>>> import numpy as np
>>> np.set_printoptions(precision=2, suppress=True, linewidth=200)
>>> arr = np.loadtxt("case9.csv", delimiter=",")
>>> print(arr)
[[2.3 3.  0.  0.  0.  3.  2.  3.  0. ]
 [0.  0.3 3.  3.  2.  2.  1.  1.  3. ]
 [1.  1.  1.3 0.  0.  0.  1.  1.  3. ]
 [2.  1.  3.  1.3 1.  0.  0.  1.  3. ]
 [2.  3.  0.  2.  3.3 2.  1.  0.  0. ]
 [1.  2.  1.  3.  2.  1.3 1.  0.  1. ]
 [3.  1.  1.  1.  0.  1.  2.3 2.  2. ]
 [3.  0.  2.  2.  0.  2.  2.  1.3 1. ]
 [2.  3.  0.  0.  0.  3.  2.  3.  0.3]]
>>> B = np.array([[-2, -1],
...     [-2, -3],
...     [0, 3],
...     [2, -1],
...     [0, -1],
...     [2, -2],
...     [-1, 0],
...     [-3, 2],
...     [1, 2]])
>>> np.vstack([arr, B.T]).shape
(11, 9)
>>> np.linalg.matrix_rank(arr @ B)
np.int64(2)
>>> left, sig, VT = np.linalg.svd(arr)
>>> print(sig)
[13.05  6.65  5.12  2.92  2.62  1.48  0.88  0.49  0.04]
>>> np.argmax(sig[:-1] / (sig[1:] + 1e-6)) + 1
np.int64(8)
>>> B = left[:, :8] @ np.diag(sig[:8]) @ VT[:8]
>>> B.round(2) + 0
array([[ 2.31,  3.  , -0.01,  0.01,  0.  ,  3.01,  1.99,  3.  ,  0.01],
       [ 0.  ,  0.3 ,  3.  ,  3.  ,  2.  ,  2.  ,  1.  ,  1.  ,  3.  ],
       [ 1.  ,  1.  ,  1.3 ,  0.  ,  0.  ,  0.  ,  1.  ,  1.  ,  3.  ],
       [ 2.  ,  1.  ,  3.  ,  1.3 ,  1.  ,  0.  ,  0.  ,  1.  ,  3.  ],
       [ 2.  ,  3.  ,  0.  ,  2.  ,  3.3 ,  2.  ,  1.  ,  0.  ,  0.  ],
       [ 1.  ,  2.  ,  1.  ,  3.  ,  2.  ,  1.3 ,  1.  ,  0.  ,  1.  ],
       [ 3.  ,  1.  ,  1.  ,  1.  ,  0.  ,  1.  ,  2.3 ,  2.  ,  2.  ],
       [ 3.  ,  0.  ,  2.  ,  2.  ,  0.  ,  2.  ,  2.  ,  1.3 ,  1.  ],
       [ 1.99,  3.  ,  0.01, -0.01,  0.  ,  2.99,  2.01,  3.  ,  0.29]])
>>> r = np.linalg.matrix_rank(B)
>>> r
np.int64(8)
>>> ns = np.linalg.svd(B)[2][r:].T
>>> [int(np.linalg.matrix_rank(B[:, :j + 1])) for j in range(9)]
[1, 2, 3, 4, 5, 6, 7, 8, 8]
>>> [int(np.linalg.matrix_rank(np.delete(B, i, axis=0))) for i in range(9)]
[8, 8, 8, 8, 8, 8, 8, 8, 8]
>>> [int(np.linalg.matrix_rank(B[:i])) for i in range(1, len(B) + 1)]
[1, 2, 3, 4, 5, 6, 7, 8, 8]
>>> ns[:, 0] / ns[np.abs(ns[:, 0]).round(6).argmax(), 0]
array([-0.38,  0.23,  0.9 , -0.37,  0.33, -0.64,  1.  ,  0.05, -0.69])
